$ python -q
>>> import numpy as np
>>> np.set_printoptions(precision=3, suppress=True, linewidth=120)
>>> M = np.load("data.npy")
>>> M
array([[-2.887, -0.977,  3.49 ,  2.329, -1.148, -4.156,  5.926, -4.194, -1.345],
       [-3.391, -3.538,  1.538, -0.48 ,  1.895, -6.305,  1.953, -5.097, -0.499],
       [ 0.641,  3.578,  2.827,  4.005, -4.307,  2.923,  5.727,  1.171, -1.222],
       [-2.91 , -1.03 ,  3.469,  2.287, -1.097, -4.215,  5.879, -4.23 , -1.335],
       [-1.203,  1.762,  3.779,  3.889, -3.423, -0.441,  7.015, -1.593, -1.542],
       [ 3.345,  3.715, -1.275,  0.777, -2.175,  6.352, -1.453,  5.043,  0.39 ],
       [ 0.594, -2.463, -3.573, -4.064,  3.853, -0.731, -6.802,  0.673,  1.482],
       [ 1.553,  4.13 ,  1.985,  3.597, -4.274,  4.381,  4.365,  2.513, -0.907],
       [-0.917, -3.772, -2.6  , -3.917,  4.333, -3.381, -5.37 , -1.58 ,  1.139],
       [-3.393, -2.637,  2.506,  0.734,  0.67 , -5.77 ,  3.846, -5.035, -0.907],
       [-2.209,  0.326,  3.82 ,  3.225, -2.335, -2.541,  6.783, -3.132, -1.515],
       [ 1.375,  4.043,  2.171,  3.704, -4.309,  4.11 ,  4.673,  2.254, -0.978],
       [-2.275,  0.215,  3.805,  3.16 , -2.242, -2.688,  6.733, -3.234, -1.506],
       [-3.075, -4.145,  0.391, -1.696,  2.99 , -6.275, -0.192, -4.689, -0.028],
       [ 3.383,  3.574, -1.487,  0.539, -1.951,  6.317, -1.856,  5.089,  0.478],
       [ 2.09 ,  4.317,  1.341,  3.17 , -4.068,  5.157,  3.273,  3.294, -0.659],
       [-3.059, -1.4  ,  3.306,  1.976, -0.722, -4.621,  5.514, -4.47 , -1.26 ],
       [-3.413, -3.404,  1.716, -0.272,  1.694, -6.252,  2.294, -5.119, -0.573],
       [-2.045, -4.306, -1.401, -3.213,  4.092, -5.095, -3.376, -3.228,  0.682],
       [ 0.274, -2.791, -3.421, -4.1  ,  4.022, -1.322, -6.604,  0.192,  1.432],
       [ 2.345, -0.094, -3.786, -3.086,  2.138,  2.848, -6.674,  3.344,  1.494],
       [ 3.369,  2.492, -2.625, -0.9  , -0.493,  5.655, -4.085,  4.991,  0.959],
       [ 3.306,  3.816, -1.107,  0.961, -2.344,  6.365, -1.137,  4.996,  0.321],
       [ 3.286,  3.859, -1.029,  1.044, -2.421,  6.366, -0.991,  4.97 ,  0.289],
       [ 2.761,  4.318,  0.288,  2.325, -3.494,  5.989,  1.422,  4.253, -0.244],
       [-0.232, -3.253, -3.121, -4.084,  4.216, -2.223, -6.176, -0.564,  1.328],
       [ 2.454,  0.1  , -3.75 , -2.963,  1.968,  3.097, -6.569,  3.513,  1.474],
       [ 2.753,  0.683, -3.594, -2.555,  1.433,  3.815, -6.172,  3.982,  1.395],
       [ 2.411,  4.36 ,  0.883,  2.823, -3.85 ,  5.58 ,  2.476,  3.756, -0.48 ],
       [ 2.067, -0.556, -3.843, -3.355,  2.526,  2.228, -6.872,  2.912,  1.531]])
>>> # rank 2
>>> W = np.array([[1, 3, 3, 5, 0],
...     [3, 5, 0, 0, 2],
...     [0, 5, 1, 1, 0],
...     [5, 1, 5, 4, 3],
...     [0, 0, 3, 4, 2],
...     [3, 0, 1, 5, 1],
...     [1, 5, 4, 3, 3],
...     [0, 5, 2, 3, 4],
...     [2, 3, 2, 1, 3]])
>>> coef = np.array([5, -2, -2, -9, 9])
>>> act = np.maximum(M @ W + coef, 0)
>>> (act > 0).astype(int)
array([[1, 1, 1, 0, 1],
       [0, 0, 0, 0, 0],
       [1, 1, 1, 1, 1],
       [1, 1, 1, 0, 1],
       [1, 1, 1, 1, 1],
       [1, 1, 1, 1, 1],
       [0, 0, 0, 0, 0],
       [1, 1, 1, 1, 1],
       [0, 0, 0, 0, 0],
       [0, 0, 0, 0, 0],
       [1, 1, 1, 0, 1],
       [1, 1, 1, 1, 1],
       [1, 1, 1, 0, 1],
       [0, 0, 0, 0, 0],
       [1, 1, 1, 1, 1],
       [1, 1, 1, 1, 1],
       [0, 1, 1, 0, 1],
       [0, 0, 0, 0, 0],
       [0, 0, 0, 0, 0],
       [0, 0, 0, 0, 0],
       [0, 0, 0, 1, 1],
       [1, 1, 1, 1, 1],
       [1, 1, 1, 1, 1],
       [1, 1, 1, 1, 1],
       [1, 1, 1, 1, 1],
       [0, 0, 0, 0, 0],
       [0, 0, 0, 1, 1],
       [1, 0, 0, 1, 1],
       [1, 1, 1, 1, 1],
       [0, 0, 0, 0, 1]])
>>> C = np.array([[1, 1], [-2, -1], [-2, -1], [-2, -2], [2, 1]])
>>> (act @ C).round(6).argmax(axis=1)
array([1, 0, 1, 1, 1, 1, 0, 1, 0, 0, 1, 1, 1, 0, 1, 1, 1, 0, 0, 0, 0, 0, 1, 1, 1, 0, 0, 0, 1, 0])
>>> W @ C
array([[-21, -15],
       [ -3,   0],
       [-14,  -8],
       [ -9,  -6],
       [-10,  -9],
       [ -7,  -7],
       [-17, -11],
       [-12,  -9],
       [ -4,  -2]])
>>> left, sv, VT = np.linalg.svd(M)
>>> np.argmax(sv[:-1] / (sv[1:] + 1e-6)) + 1
np.int64(2)
>>> Y = left[:, :2] @ np.diag(sv[:2]) @ VT[:2]
>>> round(float(np.abs(M - Y).max()), 3)
0.0
>>> print(round(np.linalg.norm(M - Y) / np.linalg.norm(M), 3))
0.0
>>> Ac = M - M.mean(axis=0)
>>> left, sv, VT = np.linalg.svd(Ac, full_matrices=False)
>>> np.abs(VT[0]).argmax()
np.int64(5)
>>> VT[0] * np.sign(VT[0, np.abs(VT[0]).argmax()])
array([ 0.334,  0.236, -0.273, -0.104, -0.034,  0.555, -0.429,  0.495,  0.1  ])
>>> np.linalg.matrix_rank(Ac)
np.int64(2)
>>> (np.sign(left[:, 0]) == np.sign(left[0, 0])).astype(int)
array([1, 1, 1, 1, 1, 0, 0, 0, 1, 1, 1, 0, 1, 1, 0, 0, 1, 1, 1, 0, 0, 0, 0, 0, 0, 0, 0, 0, 0, 0])
>>> np.round(Ac.mean(axis=0), 3) + 0
array([0., 0., 0., 0., 0., 0., 0., 0., 0.])
>>> r = np.linalg.matrix_rank(M)
>>> r
np.int64(2)
>>> null = np.linalg.svd(M)[2][r:].T
>>> print(np.linalg.matrix_rank(M.T @ M), np.linalg.matrix_rank(M @ M.T))
2 2
>>> [int(np.linalg.matrix_rank(M[:i])) for i in range(1, len(M) + 1)]
[1, 2, 2, 2, 2, 2, 2, 2, 2, 2, 2, 2, 2, 2, 2, 2, 2, 2, 2, 2, 2, 2, 2, 2, 2, 2, 2, 2, 2, 2]
>>> r0, g = M[13], M[1]
>>> round(float(r0 @ g), 3)
95.272
>>> pr = (r0 @ g) / (r0 @ r0) * r0
>>> round(np.linalg.norm(r0 + g) ** 2 + np.linalg.norm(r0 - g) ** 2, 3)
np.float64(400.0)
>>> pr
array([-2.93 , -3.949,  0.372, -1.616,  2.849, -5.978, -0.183, -4.467, -0.027])
>>> print(round(float((g - pr) @ r0), 3))
0.0
>>> arr = np.load("run1.npy")
>>> print(arr)
[[ 1.     0.     0.     0.     0.     0.     0.     0.     0.     0.     0.     0.     0.   ]
 [ 0.     1.     0.     0.     0.     0.     0.     0.     0.     0.     0.     0.     0.   ]
 [ 0.     0.     0.966  0.     0.     0.     0.259  0.     0.     0.     0.     0.     0.   ]
 [ 0.     0.     0.     1.     0.     0.     0.     0.     0.     0.     0.     0.     0.   ]
 [ 0.     0.     0.     0.     1.     0.     0.     0.     0.     0.     0.     0.     0.   ]
 [ 0.     0.     0.     0.     0.     1.     0.     0.     0.     0.     0.     0.     0.   ]
 [ 0.     0.    -0.259  0.     0.     0.     0.966  0.     0.     0.     0.     0.     0.   ]
 [ 0.     0.     0.     0.     0.     0.     0.     1.     0.     0.     0.     0.     0.   ]
 [ 0.     0.     0.     0.     0.     0.     0.     0.     1.     0.     0.     0.     0.   ]
 [ 0.     0.     0.     0.     0.     0.     0.     0.     0.     1.     0.     0.     0.   ]
 [ 0.     0.     0.     0.     0.     0.     0.     0.     0.     0.     1.     0.     0.   ]
 [ 0.     0.     0.     0.     0.     0.     0.     0.     0.     0.     0.     1.     0.   ]
 [ 0.     0.     0.     0.     0.     0.     0.     0.     0.     0.     0.     0.     1.   ]]
>>> print(round(np.linalg.norm(arr[8] - arr[10]), 3))
1.414
>>> print(np.linalg.norm(arr, axis=0))
[1. 1. 1. 1. 1. 1. 1. 1. 1. 1. 1. 1. 1.]
>>> np.linalg.norm(arr, axis=1)
array([1., 1., 1., 1., 1., 1., 1., 1., 1., 1., 1., 1., 1.])
>>> round(np.linalg.norm(arr, 2), 3)
np.float64(1.0)
>>> print(round(float(np.linalg.norm(arr[8], 1)), 3), round(float(np.linalg.norm(arr[8], np.inf)), 3))
1.0 1.0
>>> np.allclose(arr @ arr.T, arr.T @ arr)
True
>>> print(np.round(np.trace(arr), 3))
12.932
>>> print(np.sort(np.abs(np.linalg.eigvals(arr))))
[1. 1. 1. 1. 1. 1. 1. 1. 1. 1. 1. 1. 1.]
>>> round(float(np.linalg.det(arr)), 3)
1.0
>>> x = np.array([0, 2, 0, 0, 2, 0, -2, -2, 0, 2, 0, 1, -1])
>>> rhs = arr @ x
>>> rhs
array([ 0.   ,  2.   , -0.518,  0.   ,  2.   ,  0.   , -1.932, -2.   ,  0.   ,  2.   ,  0.   ,  1.   , -1.   ])
>>> np.linalg.solve(arr.T, arr[9])
array([0., 0., 0., 0., 0., 0., 0., 0., 0., 1., 0., 0., 0.])
>>> np.linalg.solve(arr, rhs + arr[:, 3])
array([ 0.,  2.,  0.,  1.,  2.,  0., -2., -2.,  0.,  2.,  0.,  1., -1.])
>>> np.linalg.solve(arr, arr[:, 1])
array([0., 1., 0., 0., 0., 0., 0., 0., 0., 0., 0., 0., 0.])
>>> Y = np.linalg.inv(arr)
>>> round(float(np.linalg.det(arr) * np.linalg.det(Y)), 3)
1.0
>>> round(float(np.linalg.slogdet(arr)[0]), 3)
1.0
>>> feats = np.minimum.outer(np.arange(1, 6), np.arange(1, 6)) * 5
>>> feats
array([[ 5,  5,  5,  5,  5],
       [ 5, 10, 10, 10, 10],
       [ 5, 10, 15, 15, 15],
       [ 5, 10, 15, 20, 20],
       [ 5, 10, 15, 20, 25]])
>>> # symmetric, so the eigenvalues are real
>>> ev, vecs = np.linalg.eig(feats)
>>> np.sort(np.linalg.eigvals(np.linalg.inv(feats)))
array([0.016, 0.138, 0.343, 0.566, 0.737])
>>> print(ev)
[61.718  7.243  2.915  1.766  1.358]
>>> L = np.linalg.cholesky(feats)
>>> print(L)
[[2.236 0.    0.    0.    0.   ]
 [2.236 2.236 0.    0.    0.   ]
 [2.236 2.236 2.236 0.    0.   ]
 [2.236 2.236 2.236 2.236 0.   ]
 [2.236 2.236 2.236 2.236 2.236]]
>>> feats / np.sqrt(np.outer(np.diag(feats), np.diag(feats)))
array([[1.   , 0.707, 0.577, 0.5  , 0.447],
       [0.707, 1.   , 0.816, 0.707, 0.632],
       [0.577, 0.816, 1.   , 0.866, 0.775],
       [0.5  , 0.707, 0.866, 1.   , 0.894],
       [0.447, 0.632, 0.775, 0.894, 1.   ]])
>>> np.round(np.prod(np.diag(L)) ** 2, 3), round(np.linalg.det(feats), 3)
(np.float64(3125.0), np.float64(3125.0))
>>> print(L @ L.T)
[[ 5.  5.  5.  5.  5.]
 [ 5. 10. 10. 10. 10.]
 [ 5. 10. 15. 15. 15.]
 [ 5. 10. 15. 20. 20.]
 [ 5. 10. 15. 20. 25.]]
>>> E = np.load("out7.npy")
>>> E
array([[ 2,  2, -4, -1,  2,  1],
       [ 1,  1,  4,  1, -2,  0],
       [ 2,  0,  0, -2,  0, -1],
       [-2, -2,  4,  1, -2,  1],
       [-2,  2,  2, -2, -1,  1],
       [ 1,  1,  4,  0, -2, -1],
       [ 0,  1, -4,  1,  2,  2],
       [ 0, -2, -4, -2,  2,  0],
       [ 2, -2,  2,  1, -1,  1],
       [ 1,  1,  0,  1,  0,  2],
       [ 0,  0,  2, -1, -1,  0]])
>>> np.einsum("ij,ji->", feats, feats)
np.int64(3875)
>>> np.poly(feats)
array([    1.,   -75.,   875., -3500.,  5625., -3125.])
>>> W0 = np.loadtxt("mat.csv", delimiter=",")
>>> print(W0)
[[ 1.658 -1.561  1.066  1.481  0.695]
 [-2.787  0.129 -0.411  0.371  0.954]
 [-0.236  1.05  -0.448  2.357 -1.445]
 [ 0.571 -2.08   0.282 -0.561  1.988]
 [-0.049 -1.352  0.596 -1.988 -1.691]
 [-1.519  2.112 -1.145 -0.926  0.255]
 [-2.31   0.448  0.778  1.202 -1.189]
 [-0.059 -0.594  0.925  1.835  2.103]
 [-0.01   1.12   2.62   0.318  0.883]
 [ 1.337 -0.433  2.288  0.775 -1.089]
 [ 0.415 -2.302  0.035 -0.163 -1.872]]
>>> labels = W0[:, 3] > np.median(W0[:, 3])
>>> r0 = W0[labels].mean(axis=0) - W0[~labels].mean(axis=0)
>>> labels.astype(int)
array([1, 0, 1, 0, 0, 0, 1, 1, 0, 1, 0])
>>> ((W0 - W0.mean(axis=0)) @ r0 > 0).astype(int)
array([1, 0, 1, 0, 0, 0, 1, 1, 1, 1, 0])
>>> np.argsort(-np.abs(r0).round(6), kind="stable")
array([3, 0, 2, 4, 1])
>>> Y = np.array([[0, 0], [-1, -2], [2, -1]])
>>> J = np.tile(Y, (2, 3))
>>> J
array([[ 0,  0,  0,  0,  0,  0],
       [-1, -2, -1, -2, -1, -2],
       [ 2, -1,  2, -1,  2, -1],
       [ 0,  0,  0,  0,  0,  0],
       [-1, -2, -1, -2, -1, -2],
       [ 2, -1,  2, -1,  2, -1]])
>>> r0 = np.array([0, 1, 1])
>>> print(np.cross(J[1, :3], J[4, :3]))
[0 0 0]
>>> np.convolve(J[1], r0)
array([ 0, -1, -3, -3, -3, -3, -3, -2])
>>> left, sv, VT = np.linalg.svd(J)
>>> vecs = VT[:(sv > 1e-8).sum()]
>>> rng = np.random.default_rng(3327)
>>> x = J[5] + 3 * J[1] + rng.integers(2) * np.eye(6)[2]
>>> x
array([-1., -7.,  0., -7., -1., -7.])
>>> np.round(np.linalg.norm(x - vecs.T @ vecs @ x), 3)
np.float64(0.816)
>>> left, sv, VT = np.linalg.svd(J)
>>> sv.round(3) + 0
array([5.477, 5.477, 0.   , 0.   , 0.   , 0.   ])
>>> Y = left[:, :2] @ np.diag(sv[:2]) @ VT[:2]
>>> round(np.abs(J - Y).max(), 3)
np.float64(0.0)
>>> np.round(np.linalg.norm(J - Y, 2), 3), round(sv[2], 3)
(np.float64(0.0), np.float64(0.0))
>>> np.linalg.matrix_rank(Y)
np.int64(2)
>>> r = np.linalg.matrix_rank(J)
>>> print(r)
2
>>> null = np.linalg.svd(J)[2][r:].T
>>> print([int(np.linalg.matrix_rank(np.delete(J, i, axis=0))) for i in range(6)])
[2, 2, 2, 2, 2, 2]
>>> print(np.round(J @ null, 3) + 0)
[[0. 0. 0. 0.]
 [0. 0. 0. 0.]
 [0. 0. 0. 0.]
 [0. 0. 0. 0.]
 [0. 0. 0. 0.]
 [0. 0. 0. 0.]]
>>> [int(np.linalg.matrix_rank(J[:i])) for i in range(1, len(J) + 1)]
[0, 1, 2, 2, 2, 2]
>>> print(J @ J)
[[ 0  0  0  0  0  0]
 [-3  9 -3  9 -3  9]
 [ 1 -3  1 -3  1 -3]
 [ 0  0  0  0  0  0]
 [-3  9 -3  9 -3  9]
 [ 1 -3  1 -3  1 -3]]
>>> np.linalg.matrix_power(J, 2)
array([[ 0,  0,  0,  0,  0,  0],
       [-3,  9, -3,  9, -3,  9],
       [ 1, -3,  1, -3,  1, -3],
       [ 0,  0,  0,  0,  0,  0],
       [-3,  9, -3,  9, -3,  9],
       [ 1, -3,  1, -3,  1, -3]])
>>> np.allclose(J, J.T)
False
>>> print(round(float(np.linalg.det(J)), 3))
0.0
>>> (J - J.T) / 2
array([[ 0. ,  0.5, -1. ,  0. ,  0.5, -1. ],
       [-0.5,  0. ,  0. , -1. ,  0.5, -0.5],
       [ 1. ,  0. ,  0. , -0.5,  1.5, -1.5],
       [ 0. ,  1. ,  0.5,  0. ,  1. ,  0.5],
       [-0.5, -0.5, -1.5, -1. ,  0. , -2. ],
       [ 1. ,  0.5,  1.5, -0.5,  2. ,  0. ]])
>>> np.round(np.sort(np.abs(np.linalg.eigvals(J))), 3) + 0
array([0., 0., 0., 0., 0., 2.])
>>> data = np.loadtxt("test12.csv", delimiter=",")
>>> data
array([[-2.902,  5.168,  3.747,  2.287, -6.302,  0.193,  2.418],
       [ 1.201,  0.283, -1.732, -3.308, -1.025, -2.199,  8.868],
       [ 2.906, -3.159, -3.904, -4.257,  3.286, -1.958,  5.796],
       [-3.242,  4.997,  4.244,  3.313, -5.875,  0.895, -0.464],
       [-3.266,  4.444,  4.321,  3.913, -5.033,  1.419, -2.874],
       [-0.14 , -1.951,  0.345,  2.254,  2.996,  1.934, -8.846],
       [ 3.196, -4.078, -4.248, -4.092,  4.52 , -1.624,  3.911],
       [-1.192, -0.299,  1.72 ,  3.3  ,  1.044,  2.198, -8.873],
       [-3.285,  4.679,  4.331,  3.733, -5.376,  1.244, -2.04 ],
       [-1.782,  0.744,  2.483,  3.773, -0.226,  2.244, -8.414],
       [ 2.693, -2.626, -3.64 , -4.24 ,  2.592, -2.078,  6.602],
       [ 3.066, -3.62 , -4.098, -4.212,  3.897, -1.815,  4.948],
       [ 1.501, -4.066, -1.834,  0.175,  5.348,  1.119, -6.926],
       [-2.426,  2.026,  3.306,  4.152, -1.825,  2.17 , -7.335],
       [-1.19 ,  3.712,  1.417, -0.614, -4.973, -1.314,  7.481],
       [-1.445,  0.138,  2.049,  3.515,  0.516,  2.228, -8.724],
       [-2.701,  5.096,  3.466,  1.85 , -6.294, -0.071,  3.416],
       [ 0.623, -3.006, -0.662,  1.358,  4.198,  1.618, -8.249]])
>>> left, sv, VT = np.linalg.svd(data)
>>> sv.round(3) + 0
array([32.713, 27.016,  0.   ,  0.   ,  0.   ,  0.   ,  0.   ])
>>> np.argmax(sv[:-1] / (sv[1:] + 1e-6)) + 1
np.int64(2)
>>> Y = left[:, :2] @ np.diag(sv[:2]) @ VT[:2]
>>> np.linalg.matrix_rank(Y)
np.int64(2)
>>> round(float(np.abs(data - Y).max()), 3)
0.0
>>> np.linalg.matrix_rank(data, rtol=0.05)
np.int64(2)
>>> Y
array([[-2.902,  5.168,  3.747,  2.287, -6.302,  0.193,  2.418],
       [ 1.201,  0.283, -1.732, -3.308, -1.025, -2.199,  8.868],
       [ 2.906, -3.159, -3.904, -4.257,  3.286, -1.958,  5.796],
       [-3.242,  4.997,  4.244,  3.313, -5.875,  0.895, -0.464],
       [-3.266,  4.444,  4.321,  3.913, -5.033,  1.419, -2.874],
       [-0.14 , -1.951,  0.345,  2.254,  2.996,  1.934, -8.846],
       [ 3.196, -4.078, -4.248, -4.092,  4.52 , -1.624,  3.911],
       [-1.192, -0.299,  1.72 ,  3.3  ,  1.044,  2.198, -8.873],
       [-3.285,  4.679,  4.331,  3.733, -5.376,  1.244, -2.04 ],
       [-1.782,  0.744,  2.483,  3.773, -0.226,  2.244, -8.414],
       [ 2.693, -2.626, -3.64 , -4.24 ,  2.592, -2.078,  6.602],
       [ 3.066, -3.62 , -4.098, -4.212,  3.897, -1.815,  4.948],
       [ 1.501, -4.066, -1.834,  0.175,  5.348,  1.119, -6.926],
       [-2.426,  2.026,  3.306,  4.152, -1.825,  2.17 , -7.335],
       [-1.19 ,  3.712,  1.417, -0.614, -4.973, -1.314,  7.481],
       [-1.445,  0.138,  2.049,  3.515,  0.516,  2.228, -8.724],
       [-2.701,  5.096,  3.466,  1.85 , -6.294, -0.071,  3.416],
       [ 0.623, -3.006, -0.662,  1.358,  4.198,  1.618, -8.249]])
>>> round(float(np.linalg.norm(data - Y) / np.linalg.norm(data)), 3)
0.0
